>>> import numpy as np
>>> np.set_printoptions(precision=3, suppress=True, linewidth=100, floatmode="fixed")
>>> data = np.load("layer2.npy")
>>> data
array([[-0.100,  0.300,  0.104, -1.200, -0.200,  0.500],
       [ 1.100,  0.600, -1.100, -1.900,  1.200,  0.600],
       [-0.500, -0.500,  0.492, -0.300,  0.900,  0.200],
       [ 0.300, -0.500, -0.384,  1.500,  0.200, -1.400],
       [-2.900,  0.100,  2.922,  2.200, -1.400, -0.500],
       [ 0.700, -0.300, -0.662,  0.300, -0.200,  0.000],
       [-1.100, -2.200,  1.130, -0.400,  0.800,  2.100],
       [ 0.900,  0.800, -0.849,  0.400,  0.100, -1.200],
       [ 0.000, -0.600,  0.049, -0.300, -0.400, -2.100],
       [-1.200,  0.400,  1.180,  0.500, -0.700, -0.500],
       [ 0.600,  0.000, -0.655,  0.900,  0.000, -0.700],
       [ 0.500,  2.000, -0.505,  0.600,  0.600,  1.600],
       [-0.600,  0.000,  0.670, -1.800, -0.600, -0.900],
       [-1.100,  2.300,  1.122, -0.100, -0.800,  1.500],
       [ 0.900,  0.700, -0.869,  0.200, -0.300,  1.400],
       [-0.300,  0.200,  0.308,  0.400,  1.300,  1.300],
       [-0.300, -0.200,  0.171,  0.200,  2.200, -3.600],
       [-0.200,  0.300,  0.189,  1.100,  0.900,  0.400],
       [ 0.300,  1.400, -0.315,  1.000, -1.500, -0.500],
       [-1.400, -0.400,  1.379,  2.800,  0.200, -1.300],
       [-1.600,  1.000,  1.616,  1.500, -1.000,  1.000],
       [-1.000,  2.000,  1.116,  1.100,  0.900, -1.700],
       [ 1.100,  1.700, -1.117,  0.700,  1.000,  1.100],
       [-0.100,  0.600,  0.179, -0.800,  0.400,  0.300]])
>>> cen = (data - data.mean(axis=0)) / data.std(axis=0)
>>> np.argwhere(np.abs(cen) > 2)
array([[ 1,  3],
       [ 4,  0],
       [ 4,  2],
       [ 6,  1],
       [16,  4],
       [16,  5],
       [19,  3]])
>>> cen.std(axis=0)
array([1.000, 1.000, 1.000, 1.000, 1.000, 1.000])
>>> b = np.linalg.lstsq(np.delete(cen, 0, axis=1), cen[:, 0])[0]
>>> np.abs(b).argmax()
np.int64(1)
>>> b
array([ 0.012, -0.993, -0.021, -0.011,  0.007])
>>> np.round(1 - np.var(cen[:, 0] - np.delete(cen, 0, axis=1) @ b), 3)
np.float64(0.998)
>>> U, sigma, VT = np.linalg.svd(data)
>>> sigma
array([7.930, 6.639, 5.529, 4.225, 3.961, 0.149])
>>> np.argmax(sigma[:-1] / (sigma[1:] + 1e-6)) + 1
np.int64(5)
>>> A2 = U[:, :5] @ np.diag(sigma[:5]) @ VT[:5]
>>> np.linalg.matrix_rank(A2)
np.int64(5)
>>> round(float(np.linalg.norm(data - A2, 2)), 3), round(float(sigma[5]), 3)
(0.149, 0.149)
>>> J = np.load("block13.npy")
>>> J
array([[-0.100,  0.800,  1.000,  0.200],
       [ 0.700,  2.100,  0.200,  0.000],
       [ 0.200, -0.600, -1.900, -1.500]])
>>> w1 = np.array([[-2, -1, 1, -3, -3, -1],
...     [3, -3, 3, 2, -3, -1],
...     [-2, -1, 0, 0, 0, 1],
...     [-2, 1, 0, 3, 2, 0]])
>>> b = np.array([1, 3, 0, 2, 2, 0])
>>> H = np.maximum(J @ w1 + b, 0)
>>> H
array([[1.200, 0.000, 2.300, 4.500, 0.300, 0.300],
       [5.500, 0.000, 7.000, 4.100, 0.000, 0.000],
       [5.600, 5.000, 0.000, 0.000, 0.200, 0.000]])
>>> (H > 0).mean(axis=0)
array([1.000, 0.333, 0.667, 0.667, 0.667, 0.333])
>>> C = np.array([[0, 2], [2, 1], [2, 0], [1, 2], [1, 1], [1, 3]])
>>> H @ C
array([[ 9.700, 12.600],
       [18.100, 19.200],
       [10.200, 16.400]])
>>> t3 = np.stack([J, -3 * J, J[::-1]])
>>> np.linalg.matrix_rank(t3)
array([3, 3, 3])
>>> np.linalg.norm(t3, axis=(1, 2))
array([ 3.590, 10.771,  3.590])
>>> np.linalg.matrix_rank(t3.reshape(3, -1))
np.int64(2)
>>> np.einsum("bij,cij->bc", t3, t3)
array([[ 12.890, -38.670,  -0.460],
       [-38.670, 116.010,   1.380],
       [ -0.460,   1.380,  12.890]])
>>> ang = np.radians(180)
>>> r_ = np.eye(4)
>>> r_[0, 0] = r_[2, 2] = np.cos(ang)
>>> r_[0, 2], r_[2, 0] = -np.sin(ang), np.sin(ang)
>>> r_.round(3) + 0
array([[-1.000,  0.000,  0.000,  0.000],
       [ 0.000,  1.000,  0.000,  0.000],
       [ 0.000,  0.000, -1.000,  0.000],
       [ 0.000,  0.000,  0.000,  1.000]])
>>> A2 = J @ r_.T
>>> A2
array([[ 0.100,  0.800, -1.000,  0.200],
       [-0.700,  2.100, -0.200,  0.000],
       [-0.200, -0.600,  1.900, -1.500]])
>>> np.allclose(np.linalg.norm(J, axis=1), np.linalg.norm(A2, axis=1))
True
>>> np.abs(A2 - J).max(axis=0)
array([1.400, 0.000, 3.800, 0.000])
>>> np.linalg.svd(J, compute_uv=False), np.linalg.svd(A2, compute_uv=False)
(array([2.956, 1.990, 0.437]), array([2.956, 1.990, 0.437]))
